% python3 -q
>>> import numpy as np
>>> import numpy.linalg as la
>>> np.set_printoptions(precision=2, suppress=True, linewidth=100)
>>> F = np.load("test17.npy")
>>> F
array([[ 3.,  0.,  0.,  0.,  0.,  0.,  0.,  0.,  0.,  0.,  0.,  0.],
       [ 0., -1.,  0., -1., -1.,  0.,  3.,  3., -1.,  0.,  0.,  2.],
       [ 0., -2., -1.,  1.,  1.,  1., -1., -1., -1.,  0.,  3., -3.],
       [ 0.,  2., -2., -1., -1., -1., -2., -2.,  2.,  2., -3.,  1.],
       [ 0.,  3., -2.,  1.,  2.,  3., -2.,  3.,  3., -1., -3.,  2.],
       [ 0.,  0., -2., -3.,  3.,  0.,  0., -2.,  3.,  2.,  3., -2.],
       [ 0.,  3., -1., -1.,  3.,  2.,  0.,  2.,  3.,  0., -3., -3.],
       [ 0.,  2., -2., -3., -3.,  0.,  1., -2.,  1.,  1.,  3.,  2.],
       [ 0., -2.,  1., -3.,  3.,  3.,  1.,  2.,  2., -1.,  3.,  2.],
       [ 0.,  0.,  0.,  2., -1., -1., -2., -1.,  3.,  1.,  3.,  2.],
       [ 0.,  1., -1., -1.,  2., -1., -3., -2., -3., -3.,  2.,  3.],
       [ 0.,  3., -3.,  1.,  2., -1.,  2.,  1.,  2.,  1.,  2., -3.]])
>>> # 2 groups of indices that never mix
>>> G = F.T @ F
>>> G
array([[  9.,   0.,   0.,   0.,   0.,   0.,   0.,   0.,   0.,   0.,   0.,   0.],
       [  0.,  45., -27.,  -1.,   8.,   1.,  -8.,   3.,  26.,   5., -22.,  -3.],
       [  0., -27.,  29.,   7., -11.,   0.,   5.,   6., -21.,  -9.,  -5.,   8.],
       [  0.,  -1.,   7.,  38.,  -9.,  -8.,  -9.,   6.,  -9.,  -3., -15.,  -9.],
       [  0.,   8., -11.,  -9.,  52.,  20.,  -6.,  15.,  20.,  -9.,   5., -19.],
       [  0.,   1.,   0.,  -8.,  20.,  27.,   1.,  22.,  16.,  -7.,  -7.,   0.],
       [  0.,  -8.,   5.,  -9.,  -6.,   1.,  37.,  18.,  -2.,   7.,   7., -12.],
       [  0.,   3.,   6.,   6.,  15.,  22.,  18.,  45.,  10.,  -9., -23.,   0.],
       [  0.,  26., -21.,  -9.,  20.,  16.,  -2.,  10.,  60.,  20.,  -2.,  -9.],
       [  0.,   5.,  -9.,  -3.,  -9.,  -7.,   7.,  -9.,  20.,  22.,   2., -14.],
       [  0., -22.,  -5., -15.,   5.,  -7.,   7., -23.,  -2.,   2.,  80.,   3.],
       [  0.,  -3.,   8.,  -9., -19.,   0., -12.,   0.,  -9., -14.,   3.,  61.]])
>>> np.round(la.eigvalsh(G)[::-1], 2) + 0
array([127.17,  99.29,  77.35,  68.34,  51.78,  31.14,  26.6 ,   9.  ,   8.9 ,   5.1 ,   0.33,
         0.  ])
>>> print(np.allclose(G, G.T))
True
>>> np.diag(G)
array([ 9., 45., 29., 38., 52., 27., 37., 45., 60., 22., 80., 61.])
>>> vec = np.array([7, 4, -4, 5, -4, 3, 4, -5, 3, 3, 0, -8])
>>> h = np.maximum(F @ vec, 0)
>>> np.maximum(F @ vec, 0) - np.maximum(-F @ vec, 0)
array([ 21., -27.,  22.,  18.,  -7.,  22.,  28.,  17., -49.,   4., -52.,  54.])
>>> F.T @ h
array([  63.,  272., -326.,  -79.,  207.,    2.,   59.,  -30.,  301.,  155.,  165., -296.])
>>> h
array([21.,  0., 22., 18.,  0., 22., 28., 17.,  0.,  4.,  0., 54.])
>>> other = np.array([[0, 1, 0],
...     [1, 0, 1],
...     [0, 1, 0],
...     [0, 3, 2],
...     [2, 2, 1],
...     [2, 1, 3],
...     [3, 0, 3],
...     [0, 3, 1],
...     [3, 2, 3],
...     [3, 0, 1],
...     [3, 3, 1],
...     [3, 3, 3]])
>>> F @ other
array([[  0.,   3.,   0.],
       [  9.,   8.,  11.],
       [ -4.,   0.,  -9.],
       [ -2., -16.,  -4.],
       [ 10.,  20.,  24.],
       [ 24.,  -2.,   3.],
       [  4.,  -2.,   9.],
       [ 20.,  -6.,   7.],
       [ 31.,  26.,  23.],
       [ 17.,  21.,  12.],
       [ -9.,   2., -14.],
       [ 17.,   7.,  11.]])
>>> np.vstack([F, other.T]).shape
(15, 12)
>>> la.matrix_rank(np.vstack([F, other.T]))
np.int64(12)
>>> Q, vecs = la.qr(F[:, :10])[0], la.qr(F[:, 10:])[0]
>>> sv = la.svd(Q.T @ vecs, compute_uv=False)
>>> print(sv)
[1.   0.97]
>>> round(la.det(F), 2)
np.float64(-932208.0)
>>> np.sort(la.eigvals(F).real)
array([-6.22, -6.22, -2.54, -2.54, -1.62,  0.15,  2.45,  2.45,  2.74,  2.74,  3.  ,  7.62])
>>> np.flatnonzero(la.matrix_power((F != 0) + (F.T != 0) + np.eye(12), 12)[5])
array([ 1,  2,  3,  4,  5,  6,  7,  8,  9, 10, 11])
>>> M = np.loadtxt("case19.csv", delimiter=",")
>>> M
array([[ 0.,  1.,  2.,  5.,  3., -3.],
       [ 0.,  0.,  0.,  0., -4., -2.],
       [ 0.,  0.,  0.,  5.,  5., -4.],
       [ 0.,  0.,  0.,  0., -1., -2.],
       [ 0.,  0.,  0.,  0.,  0.,  0.],
       [ 0.,  0.,  0.,  0.,  0.,  0.]])
>>> rng = np.random.default_rng(71376)
>>> other = M + rng.integers(-2, 3, (6, 4)) @ rng.integers(-2, 3, (4, 6))
>>> other
array([[-2.,  3.,  3.,  5.,  2., -3.],
       [ 7.,  4.,  3.,  0., -2., -3.],
       [-4.,  6.,  4.,  5.,  3., -6.],
       [-4.,  0., -5., -6., -6., -2.],
       [-6.,  0.,  4.,  2.,  0., -6.],
       [ 3.,  0., -1., -2.,  0., -1.]])
>>> np.abs(other - M).sum(axis=1)
array([ 6., 17., 18., 20., 18.,  7.])
>>> np.round(la.svd(other - M, compute_uv=False), 2) + 0
array([12.59, 11.71,  7.71,  4.38,  0.  ,  0.  ])
>>> vec = np.array([2, 1, 1, 0, 2, 0])
>>> (M * vec).sum(axis=1)
array([ 9., -8., 10., -2.,  0.,  0.])
>>> M * vec
array([[ 0.,  1.,  2.,  0.,  6., -0.],
       [ 0.,  0.,  0.,  0., -8., -0.],
       [ 0.,  0.,  0.,  0., 10., -0.],
       [ 0.,  0.,  0.,  0., -2., -0.],
       [ 0.,  0.,  0.,  0.,  0.,  0.],
       [ 0.,  0.,  0.,  0.,  0.,  0.]])
>>> np.sign((M @ vec).round(6))
array([ 1., -1.,  1., -1.,  0.,  0.])
>>> print(la.norm(M @ vec) <= la.norm(M, 2) * la.norm(vec) + 1e-9)
True
>>> M @ np.eye(6)[3]
array([5., 0., 5., 0., 0., 0.])
>>> print(M @ np.ones(6))
[ 8. -6.  6. -3.  0.  0.]
>>> M @ (2 * vec)
array([ 18., -16.,  20.,  -4.,   0.,   0.])
>>> W0 = (rng.random((8, 8)) < 0.3) + np.eye(8)
>>> W0 /= W0.sum(axis=1, keepdims=True)
>>> W0
array([[1.  , 0.  , 0.  , 0.  , 0.  , 0.  , 0.  , 0.  ],
       [0.17, 0.17, 0.  , 0.17, 0.17, 0.  , 0.17, 0.17],
       [0.  , 0.25, 0.25, 0.  , 0.25, 0.  , 0.  , 0.25],
       [0.  , 0.33, 0.  , 0.33, 0.  , 0.  , 0.33, 0.  ],
       [0.  , 0.  , 0.  , 0.33, 0.67, 0.  , 0.  , 0.  ],
       [0.  , 0.  , 0.  , 0.  , 0.  , 1.  , 0.  , 0.  ],
       [0.  , 0.5 , 0.  , 0.  , 0.  , 0.  , 0.5 , 0.  ],
       [0.  , 0.2 , 0.  , 0.  , 0.2 , 0.  , 0.2 , 0.4 ]])
>>> np.allclose(W0 @ W0.T, W0.T @ W0)
False
>>> print(np.round(np.sort(np.abs(la.eigvals(W0))), 2) + 0)
[0.   0.18 0.25 0.49 0.49 0.96 1.   1.  ]
>>> np.allclose(W0[:-1].T @ la.lstsq(W0[:-1].T, W0[-1])[0], W0[-1])
True
>>> round(np.trace(la.pinv(W0) @ W0), 2)
np.float64(7.0)
>>> print(round(float(la.det(W0)), 2))
0.0
>>> np.round(np.sort(la.eigvals(W0).real), 2) + 0
array([0.  , 0.18, 0.25, 0.47, 0.47, 0.96, 1.  , 1.  ])
>>> np.flatnonzero(la.matrix_power((W0 != 0) + (W0.T != 0) + np.eye(8), 8)[3])
array([0, 1, 2, 3, 4, 6, 7])
>>> lab = rng.permutation(8)
>>> lab
array([5, 0, 3, 7, 4, 6, 1, 2])
>>> other = W0[lab][:, lab]
>>> np.round(np.sort(np.abs(la.eigvals(other))), 2) + 0
array([0.  , 0.18, 0.25, 0.49, 0.49, 0.96, 1.  , 1.  ])
>>> print(round(np.trace(other), 2))
4.32
>>> other
array([[1.  , 0.  , 0.  , 0.  , 0.  , 0.  , 0.  , 0.  ],
       [0.  , 1.  , 0.  , 0.  , 0.  , 0.  , 0.  , 0.  ],
       [0.  , 0.  , 0.33, 0.  , 0.  , 0.33, 0.33, 0.  ],
       [0.  , 0.  , 0.  , 0.4 , 0.2 , 0.2 , 0.2 , 0.  ],
       [0.  , 0.  , 0.33, 0.  , 0.67, 0.  , 0.  , 0.  ],
       [0.  , 0.  , 0.  , 0.  , 0.  , 0.5 , 0.5 , 0.  ],
       [0.  , 0.17, 0.17, 0.17, 0.17, 0.17, 0.17, 0.  ],
       [0.  , 0.  , 0.  , 0.25, 0.25, 0.  , 0.25, 0.25]])
>>> feats = np.loadtxt("m.csv", delimiter=",")
>>> feats.round(2) + 0
array([[ 2.45, -0.07,  0.  , -0.06, -0.16, -0.24,  0.17,  0.41, -0.07],
       [-0.07,  1.97, -0.36, -0.05,  0.27,  0.38, -0.45, -0.08, -0.28],
       [ 0.  , -0.36,  1.24,  0.06,  0.05,  0.63, -0.59, -0.36, -0.48],
       [-0.06, -0.05,  0.06,  2.08, -0.12, -0.1 ,  0.12, -0.11,  0.2 ],
       [-0.16,  0.27,  0.05, -0.12,  2.48,  0.04, -0.3 ,  0.19,  0.1 ],
       [-0.24,  0.38,  0.63, -0.1 ,  0.04,  1.88,  0.35,  0.01, -0.07],
       [ 0.17, -0.45, -0.59,  0.12, -0.3 ,  0.35,  1.8 , -0.31, -0.34],
       [ 0.41, -0.08, -0.36, -0.11,  0.19,  0.01, -0.31,  2.45, -0.14],
       [-0.07, -0.28, -0.48,  0.2 ,  0.1 , -0.07, -0.34, -0.14,  2.66]])
>>> # null space of dimension 1
>>> rank = la.matrix_rank(feats)
>>> rank
np.int64(8)
>>> ns = la.svd(feats)[2][rank:].T
>>> [int(la.matrix_rank(np.delete(feats, i, axis=0))) for i in range(9)]
[8, 8, 8, 8, 8, 8, 8, 8, 8]
>>> np.round(feats @ ns, 2) + 0
array([[0.],
       [0.],
       [0.],
       [0.],
       [0.],
       [0.],
       [0.],
       [0.],
       [0.]])
>>> [int(la.matrix_rank(feats[:i])) for i in range(1, len(feats) + 1)]
[1, 2, 3, 4, 5, 6, 7, 8, 8]
>>> np.round(ns @ ns.T, 2) + 0
array([[ 0.01, -0.03, -0.06,  0.01,  0.  ,  0.03, -0.04, -0.02, -0.02],
       [-0.03,  0.11,  0.22, -0.02, -0.01, -0.13,  0.15,  0.07,  0.07],
       [-0.06,  0.22,  0.43, -0.05, -0.01, -0.25,  0.3 ,  0.13,  0.14],
       [ 0.01, -0.02, -0.05,  0.  ,  0.  ,  0.03, -0.03, -0.01, -0.02],
       [ 0.  , -0.01, -0.01,  0.  ,  0.  ,  0.01, -0.01,  0.  ,  0.  ],
       [ 0.03, -0.13, -0.25,  0.03,  0.01,  0.15, -0.18, -0.07, -0.08],
       [-0.04,  0.15,  0.3 , -0.03, -0.01, -0.18,  0.21,  0.09,  0.1 ],
       [-0.02,  0.07,  0.13, -0.01,  0.  , -0.07,  0.09,  0.04,  0.04],
       [-0.02,  0.07,  0.14, -0.02,  0.  , -0.08,  0.1 ,  0.04,  0.05]])
>>> [int(la.matrix_rank(feats[:, :j + 1])) for j in range(9)]
[1, 2, 3, 4, 5, 6, 7, 8, 8]
>>> np.allclose(feats @ ns, 0)
True
>>> Uu, sv, Vt = la.svd(feats)
>>> print(sv.round(2) + 0)
[3. 3. 3. 2. 2. 2. 2. 2. 0.]
>>> other = Uu[:, :8] @ np.diag(sv[:8]) @ Vt[:8]
>>> round(float(la.norm(feats - other) / la.norm(feats)), 2)
0.0
>>> lab = rng.permutation(9)
>>> lab
array([4, 2, 6, 3, 7, 8, 1, 5, 0])
>>> other = feats[lab][:, lab]
>>> np.round(la.det(other), 2), round(float(la.det(feats[lab])), 2)
(np.float64(-0.0), 0.0)
>>> print(np.round(np.sort(np.abs(la.eigvals(other))), 2) + 0)
[0. 2. 2. 2. 2. 2. 3. 3. 3.]
>>> print(np.allclose(other, feats))
False
>>> other.round(2) + 0
array([[ 2.48,  0.05, -0.3 , -0.12,  0.19,  0.1 ,  0.27,  0.04, -0.16],
       [ 0.05,  1.24, -0.59,  0.06, -0.36, -0.48, -0.36,  0.63,  0.  ],
       [-0.3 , -0.59,  1.8 ,  0.12, -0.31, -0.34, -0.45,  0.35,  0.17],
       [-0.12,  0.06,  0.12,  2.08, -0.11,  0.2 , -0.05, -0.1 , -0.06],
       [ 0.19, -0.36, -0.31, -0.11,  2.45, -0.14, -0.08,  0.01,  0.41],
       [ 0.1 , -0.48, -0.34,  0.2 , -0.14,  2.66, -0.28, -0.07, -0.07],
       [ 0.27, -0.36, -0.45, -0.05, -0.08, -0.28,  1.97,  0.38, -0.07],
       [ 0.04,  0.63,  0.35, -0.1 ,  0.01, -0.07,  0.38,  1.88, -0.24],
       [-0.16,  0.  ,  0.17, -0.06,  0.41, -0.07, -0.07, -0.24,  2.45]])
>>> np.diag(other)
array([2.48, 1.24, 1.8 , 2.08, 2.45, 2.66, 1.97, 1.88, 2.45])
>>> np.trace(other)
np.float64(19.0)
>>> other = np.array([[2, -2], [-2, -1]])
>>> cent = np.array([[-3, 3, 1], [2, 2, 0], [0, 1, 0]])
>>> K = np.kron(other, cent)
>>> K
array([[-6,  6,  2,  6, -6, -2],
       [ 4,  4,  0, -4, -4,  0],
       [ 0,  2,  0,  0, -2,  0],
       [ 6, -6, -2,  3, -3, -1],
       [-4, -4,  0, -2, -2,  0],
       [ 0, -2,  0,  0, -1,  0]])
>>> other = la.inv(K)
>>> (np.abs(other) > 1e-9).astype(int)
array([[0, 1, 1, 0, 1, 1],
       [0, 0, 1, 0, 0, 1],
       [1, 1, 1, 1, 1, 1],
       [0, 1, 1, 0, 1, 1],
       [0, 0, 1, 0, 0, 1],
       [1, 1, 1, 1, 1, 1]])
>>> print(round(la.cond(K), 2))
42.58
>>> other.round(2) + 0
array([[ 0.  ,  0.08, -0.17,  0.  , -0.17,  0.33],
       [ 0.  ,  0.  ,  0.17,  0.  ,  0.  , -0.33],
       [ 0.17,  0.25, -1.  , -0.33, -0.5 ,  2.  ],
       [ 0.  , -0.17,  0.33,  0.  , -0.17,  0.33],
       [ 0.  ,  0.  , -0.33,  0.  ,  0.  , -0.33],
       [-0.33, -0.5 ,  2.  , -0.33, -0.5 ,  2.  ]])
>>> lab = rng.permutation(6)
>>> other = K[:, lab] * rng.choice([-1, 1], 6)
>>> other
array([[ 2,  6,  2,  6, -6, -6],
       [ 0, -4,  0,  4,  4, -4],
       [ 0,  0,  0,  2,  0, -2],
       [-2,  3,  1,  3,  6,  6],
       [ 0, -2,  0,  2, -4,  4],
       [ 0,  0,  0,  1,  0,  2]])
>>> Uu, _, Vt = la.svd(K.T @ other)
>>> lab
array([2, 3, 5, 4, 0, 1])
>>> m1 = np.loadtxt("a.csv", delimiter=",")
>>> print(m1)
[[-0.07  0.39  0.04 -0.22  0.18  0.01 -0.86 -0.13]
 [-0.23 -0.09  0.08 -0.82  0.31  0.28  0.24  0.16]
 [-0.43 -0.03 -0.49  0.13 -0.22  0.16 -0.18  0.68]
 [ 0.46 -0.07  0.19 -0.34 -0.34 -0.52 -0.11  0.48]
 [-0.33 -0.03  0.13 -0.24 -0.82  0.12 -0.03 -0.37]
 [-0.39 -0.75  0.19  0.06  0.19 -0.36 -0.27 -0.08]
 [-0.13  0.1   0.81  0.28 -0.01  0.34 -0.03  0.36]
 [-0.52  0.52  0.1   0.01  0.09 -0.6   0.28  0.02]]
>>> round(la.norm(m1), 2)
np.float64(2.83)
>>> t = np.radians(180)
>>> r_ = np.eye(8)
>>> r_[4, 4] = r_[3, 3] = np.cos(t)
>>> r_[4, 3], r_[3, 4] = -np.sin(t), np.sin(t)
>>> r_.round(2) + 0
array([[ 1.,  0.,  0.,  0.,  0.,  0.,  0.,  0.],
       [ 0.,  1.,  0.,  0.,  0.,  0.,  0.,  0.],
       [ 0.,  0.,  1.,  0.,  0.,  0.,  0.,  0.],
       [ 0.,  0.,  0., -1.,  0.,  0.,  0.,  0.],
       [ 0.,  0.,  0.,  0., -1.,  0.,  0.,  0.],
       [ 0.,  0.,  0.,  0.,  0.,  1.,  0.,  0.],
       [ 0.,  0.,  0.,  0.,  0.,  0.,  1.,  0.],
       [ 0.,  0.,  0.,  0.,  0.,  0.,  0.,  1.]])
>>> other = m1 @ r_.T
>>> np.allclose(m1 @ m1.T, other @ other.T)
True
>>> la.svd(m1, compute_uv=False), la.svd(other, compute_uv=False)
(array([1., 1., 1., 1., 1., 1., 1., 1.]), array([1., 1., 1., 1., 1., 1., 1., 1.]))
>>> np.allclose(la.norm(m1, axis=1), la.norm(other, axis=1))
True
>>> round(float(la.det(r_)), 2), np.trace(r_)
(1.0, np.float64(4.0))
>>> vec = np.array([-3, -2, 5, -5, 1, 1, -3, -4])
>>> m1 @ np.eye(8)[1]
array([ 0.39, -0.09, -0.03, -0.07, -0.03, -0.75,  0.1 ,  0.52])
>>> la.norm(m1 @ vec) <= la.norm(m1, 2) * la.norm(vec) + 1e-9
np.True_
>>> np.sign((m1 @ vec).round(6))
array([ 1.,  1., -1., -1.,  1.,  1.,  1., -1.])
>>> J = np.array([[0, 0, -2, 0, 0, 0],
...     [0, 3, 0, 0, 0, 0],
...     [0, 0, 0, 0, -2, 0],
...     [0, 0, 0, 5, 0, 0],
...     [0, 0, 0, 0, 0, 1],
...     [5, 0, 0, 0, 0, 0]])
>>> f = np.array([3, -2, 1])
>>> np.array([np.convolve(row, f, "same") for row in K])
array([[ 30, -12,  20, -28,  12,  -2],
       [  4,  -4,  -8,  -4,   4,  -4],
       [  6,  -4,   2,  -6,   4,  -2],
       [-30,  12,   7, -17,   6,  -1],
       [ -4,   4, -10,  -2,   2,  -2],
       [ -6,   4,  -2,  -3,   2,  -1]])
>>> np.correlate(K[2], K[1], "full")
array([ 0,  0, -8, -8,  0, 16, 16,  0, -8, -8,  0])
